$ python3 -q
>>> import numpy as np
>>> from numpy import linalg as LA
>>> np.set_printoptions(precision=3, suppress=True, linewidth=120)
>>> tidy = lambda a: np.round(a, 3) + 0
>>> W0 = np.load("mat.npy")
>>> W0
array([[1, 0, 0, 0, 0, 0, 0, 0, 0],
       [0, 4, 0, 0, 0, 0, 0, 0, 0],
       [0, 0, 7, 0, 0, 0, 0, 0, 0],
       [0, 0, 0, 9, 0, 0, 0, 0, 0],
       [0, 0, 0, 0, 6, 0, 0, 0, 0],
       [0, 0, 0, 0, 0, 0, 0, 0, 0],
       [0, 0, 0, 0, 0, 0, 2, 0, 0],
       [0, 0, 0, 0, 0, 0, 0, 0, 0],
       [0, 0, 0, 0, 0, 0, 0, 0, 0]])
>>> U, sigma, vt = LA.svd(W0)
>>> evecs = vt[:(sigma > 1e-8).sum()]
>>> rng = np.random.default_rng(220)
>>> x0 = W0[4] + 4 * W0[6] + rng.integers(2) * np.eye(9)[8]
>>> x0
array([0., 0., 0., 0., 6., 0., 8., 0., 1.])
>>> tidy(LA.norm(x0 - evecs.T @ evecs @ x0))
np.float64(1.0)
>>> tidy(W0 @ LA.pinv(W0) @ W0)
array([[1., 0., 0., 0., 0., 0., 0., 0., 0.],
       [0., 4., 0., 0., 0., 0., 0., 0., 0.],
       [0., 0., 7., 0., 0., 0., 0., 0., 0.],
       [0., 0., 0., 9., 0., 0., 0., 0., 0.],
       [0., 0., 0., 0., 6., 0., 0., 0., 0.],
       [0., 0., 0., 0., 0., 0., 0., 0., 0.],
       [0., 0., 0., 0., 0., 0., 2., 0., 0.],
       [0., 0., 0., 0., 0., 0., 0., 0., 0.],
       [0., 0., 0., 0., 0., 0., 0., 0., 0.]])
>>> np.allclose(W0[:-1].T @ LA.lstsq(W0[:-1].T, W0[-1])[0], W0[-1])
True
>>> np.abs(np.diag(LA.qr(W0)[1])) > 1e-9
array([ True,  True,  True,  True,  True, False,  True, False, False])
